% ipython --no-banner

In [1]: import numpy as np

In [2]: import numpy.linalg as la

In [3]: np.set_printoptions(suppress=True, linewidth=140)

In [4]: rng = np.random.default_rng(90)

In [5]: J = (rng.random((4, 4)) < 0.3) + np.eye(4)

In [6]: J /= J.sum(axis=1, keepdims=True)

In [7]: J.round(2)
Out[7]: 
array([[1.  , 0.  , 0.  , 0.  ],
       [0.  , 1.  , 0.  , 0.  ],
       [0.  , 0.33, 0.67, 0.  ],
       [0.  , 0.  , 0.  , 1.  ]])

In [8]: vec = np.array([3, 1, 2, 0])

In [9]: target = J @ vec

In [10]: target.round(2)
Out[10]: array([3.  , 1.  , 1.67, 0.  ])

In [11]: np.round(la.solve(J, target), 2)
Out[11]: array([3., 1., 2., 0.])

In [12]: np.round(la.solve(J, J[:, 2]), 2)
Out[12]: array([0., 0., 1., 0.])

In [13]: np.round(la.solve(J, target + J[:, 3]), 2)
Out[13]: array([3., 1., 2., 1.])

In [14]: np.round(la.solve(J.T, J[2]), 2)
Out[14]: array([0., 0., 1., 0.])

In [15]: w, evecs = la.eig(J)

In [16]: J @ evecs[:, 0] - w[0] * evecs[:, 0]
Out[16]: array([0., 0., 0., 0.])

In [17]: np.round(np.sort(la.eigvals(la.inv(J))), 2)
Out[17]: array([1. , 1. , 1. , 1.5])

In [18]: np.round(np.sort(la.eigvals(J.T)), 2)
Out[18]: array([0.67, 1.  , 1.  , 1.  ])

In [19]: O, _ = la.qr(np.array([[0.5, -0.4], [-0.2, -1.6], [0.1, 0.0], [-1.1, 1.8]]))

In [20]: feats = O @ O.T

In [21]: feats.round(2)
Out[21]: 
array([[ 0.18, -0.17,  0.04, -0.34],
       [-0.17,  0.96, -0.08, -0.08],
       [ 0.04, -0.08,  0.01, -0.06],
       [-0.34, -0.08, -0.06,  0.86]])

In [22]: w, evecs = la.eigh(feats)

In [23]: (w > 1e-8).sum(), (w < -1e-8).sum()
Out[23]: (np.int64(2), np.int64(0))

In [24]: np.round(evecs @ np.diag(w) @ evecs.T, 2)
Out[24]: 
array([[ 0.18, -0.17,  0.04, -0.34],
       [-0.17,  0.96, -0.08, -0.08],
       [ 0.04, -0.08,  0.01, -0.06],
       [-0.34, -0.08, -0.06,  0.86]])

In [25]: np.round(la.eigvalsh(feats @ feats), 2) + 0
Out[25]: array([0., 0., 1., 1.])
